>>> import numpy as np
>>> np.set_printoptions(suppress=True, linewidth=140)
>>> rnd = lambda a: np.round(a, 2) + 0
>>> M = np.array([[54.0, 56.0, 21.0], [56.0, 69.0, 24.0], [21.0, 24.0, 14.0]])
>>> # symmetric
>>> Lm = np.linalg.cholesky(M)
>>> np.linalg.eigvalsh(M).min() > 0
np.True_
>>> Lm @ Lm.T
array([[54., 56., 21.],
       [56., 69., 24.],
       [21., 24., 14.]])
>>> P = np.triu(np.array([[-3, 2, 4], [1, -2, -2], [-5, 0, -4]]), 1) + np.eye(3)
>>> other = P @ M @ np.linalg.inv(P)
>>> np.linalg.matrix_rank(other)
np.int64(3)
>>> rnd(np.linalg.det(other))
np.float64(3175.0)
>>> other = np.array([[1, -3, 0, 1, -1, 3, -2],
...     [0, 0, 2, -3, 3, 0, 2],
...     [-3, 3, 1, -2, -2, 2, 0]])
>>> feats = other.T @ other
>>> feats
array([[ 10, -12,  -3,   7,   5,  -3,  -2],
       [-12,  18,   3,  -9,  -3,  -3,   6],
       [ -3,   3,   5,  -8,   4,   2,   4],
       [  7,  -9,  -8,  14,  -6,  -1,  -8],
       [  5,  -3,   4,  -6,  14,  -7,   8],
       [ -3,  -3,   2,  -1,  -7,  13,  -6],
       [ -2,   6,   4,  -8,   8,  -6,   8]])
>>> # rank 3
>>> r = np.linalg.matrix_rank(feats)
>>> r
np.int64(3)
>>> null = np.linalg.svd(feats)[2][r:].T
>>> null.shape
(7, 4)
>>> [int(np.linalg.matrix_rank(feats[:i])) for i in range(1, len(feats) + 1)]
[1, 2, 3, 3, 3, 3, 3]
>>> [int(np.linalg.matrix_rank(np.delete(feats, i, axis=0))) for i in range(7)]
[3, 3, 3, 3, 3, 3, 3]
>>> np.allclose(feats @ null, 0)
True
>>> F = np.loadtxt("dump.csv", delimiter=",")
>>> rnd(F)
array([[-0.06, -0.52, -0.85],
       [ 0.95, -0.28,  0.11],
       [-0.3 , -0.8 ,  0.52]])
>>> # columns are unit length and at right angles
>>> U, s, vt = np.linalg.svd(feats)
>>> np.argmax(s[:-1] / (s[1:] + 1e-6)) + 1
np.int64(3)
>>> other = U[:, :3] @ np.diag(s[:3]) @ vt[:3]
>>> print(rnd(np.abs(feats - other).max()))
0.0
>>> print(np.linalg.matrix_rank(other))
3
>>> m1 = np.load("m.npy")
>>> m1
array([[-56,   7,  42],
       [ 56,  -7, -42],
       [  8,  -1,  -6],
       [ 48,  -6, -36],
       [-64,   8,  48],
       [ 32,  -4, -24],
       [-40,   5,  30],
       [-48,   6,  36],
       [ 16,  -2, -12]])
>>> # rows and columns are dependent
>>> print(np.argsort(-np.linalg.norm(m1, axis=0).round(6), kind="stable")[:3])
[0 2 1]
>>> np.linalg.matrix_rank(m1, rtol=0.1)
np.int64(1)
>>> print([round(float(x), 2) for x in np.linalg.svd(m1, compute_uv=False)[:3]])
[168.17, 0.0, 0.0]
>>> rnd(m1 @ np.linalg.pinv(m1) @ m1)
array([[-56.,   7.,  42.],
       [ 56.,  -7., -42.],
       [  8.,  -1.,  -6.],
       [ 48.,  -6., -36.],
       [-64.,   8.,  48.],
       [ 32.,  -4., -24.],
       [-40.,   5.,  30.],
       [-48.,   6.,  36.],
       [ 16.,  -2., -12.]])
>>> np.unique(m1.round(6), axis=0).shape
(9, 3)
>>> rng = np.random.default_rng(676)
>>> ang = rng.uniform(0, 2 * np.pi, 37)
>>> q, _ = np.linalg.qr(np.array([[-2.8, 0.7], [-1.3, -0.3], [0.4, -0.3]]))
>>> X = 10 * np.c_[np.cos(ang), np.sin(ang)] @ q.T
>>> rnd(X)
array([[ 4.51, -8.04, -3.89],
       [ 9.12,  3.84, -1.43],
       [-7.52, -6.59,  0.08],
       [ 3.93,  9.03,  1.74],
       [-6.99,  5.96,  3.95],
       [-3.33,  8.66,  3.74],
       [-9.54,  0.54,  2.95],
       [-2.46, -9.42, -2.3 ],
       [-8.28,  4.18,  3.75],
       [-0.7 ,  9.44,  3.22],
       [ 5.71, -7.19, -3.96],
       [ 3.22, -8.7 , -3.72],
       [-1.19, -9.55, -2.71],
       [ 7.96, -4.7 , -3.82],
       [-6.07,  6.89,  3.97],
       [ 9.47, -0.94, -3.06],
       [ 2.7 ,  9.37,  2.21],
       [-5.62, -8.21, -0.99],
       [ 9.54, -0.55, -2.96],
       [ 9.55,  2.08, -2.12],
       [ 6.38, -6.6 , -3.97],
       [ 0.67, -9.44, -3.22],
       [-8.66, -4.91,  0.95],
       [-7.21,  5.71,  3.93],
       [ 7.08, -5.86, -3.94],
       [-1.41, -9.54, -2.64],
       [-9.52, -2.26,  2.05],
       [ 6.7 , -6.27, -3.96],
       [-8.67,  3.43,  3.62],
       [-9.59,  0.15,  2.84],
       [ 6.69, -6.28, -3.96],
       [-9.55, -2.09,  2.11],
       [-1.19,  9.35,  3.34],
       [-0.27, -9.54, -2.97],
       [-9.29,  1.74,  3.26],
       [ 4.56, -8.  , -3.89],
       [-9.43,  1.17,  3.12]])
>>> # null space of dimension 1
>>> def softmax(z):
...     e = np.exp(z - z.max(axis=-1, keepdims=True))
...     return e / e.sum(axis=-1, keepdims=True)
... 
>>> rnd(softmax(X).sum(axis=1))
array([1., 1., 1., 1., 1., 1., 1., 1., 1., 1., 1., 1., 1., 1., 1., 1., 1., 1., 1., 1., 1., 1., 1., 1., 1., 1., 1., 1., 1., 1., 1., 1., 1.,
       1., 1., 1., 1.])
>>> rnd(softmax(X[17]))
array([0.01, 0.  , 0.99])
>>> rnd(softmax(10 * X[17]))
array([0., 0., 1.])
>>> rnd(softmax(X[17] + -2))
array([0.01, 0.  , 0.99])
>>> S = X @ X.T / np.sqrt(3)
>>> print(rnd(softmax(S)[17] @ X))
[-5.75 -8.06 -0.9 ]
>>> np.unique(X.round(6), axis=0).shape
(37, 3)
>>> np.allclose(X[:-1].T @ np.linalg.lstsq(X[:-1].T, X[-1])[0], X[-1])
True
>>> E = np.array([[-5, -9, -7, -3, 4],
...     [5, -4, -7, -2, 3],
...     [1, -9, 1, 6, -9],
...     [-7, 8, 7, 9, -9],
...     [-1, 3, -4, -9, -2],
...     [-9, 4, 1, 1, -8]]) * (rng.random((6, 5)) < 0.3)
>>> E
array([[ 0,  0,  0,  0,  0],
       [ 0,  0,  0,  0,  0],
       [ 1,  0,  0,  0, -9],
       [ 0,  0,  0,  0,  0],
       [-1,  0,  0, -9,  0],
       [ 0,  4,  0,  0,  0]])
>>> # rows and columns are dependent
>>> U, s, vt = np.linalg.svd(E)
>>> np.argmax(s[:-1] / (s[1:] + 1e-6)) + 1
np.int64(3)
>>> print(rnd(s))
[9.11 9.   4.   0.   0.  ]
>>> other = U[:, :3] @ np.diag(s[:3]) @ vt[:3]
>>> print(rnd(other))
[[ 0.  0.  0.  0.  0.]
 [ 0.  0.  0.  0.  0.]
 [ 1.  0.  0.  0. -9.]
 [ 0.  0.  0.  0.  0.]
 [-1.  0.  0. -9.  0.]
 [ 0.  4.  0.  0.  0.]]
>>> rnd(np.abs(E - other).max())
np.float64(0.0)
>>> rnd(np.linalg.norm(E - other, 2)), rnd(s[3])
(np.float64(0.0), np.float64(0.0))
>>> np.linalg.matrix_rank(E, rtol=0.05)
np.int64(3)
>>> np.linalg.matrix_rank(other)
np.int64(3)
>>> rnd(np.linalg.norm(E, 2) / np.linalg.norm(E))
np.float64(0.68)
>>> np.argsort(-np.linalg.norm(E, axis=0).round(6), kind="stable")[:3]
array([3, 4, 1])
>>> np.linalg.matrix_rank(E, rtol=0.1)
np.int64(3)
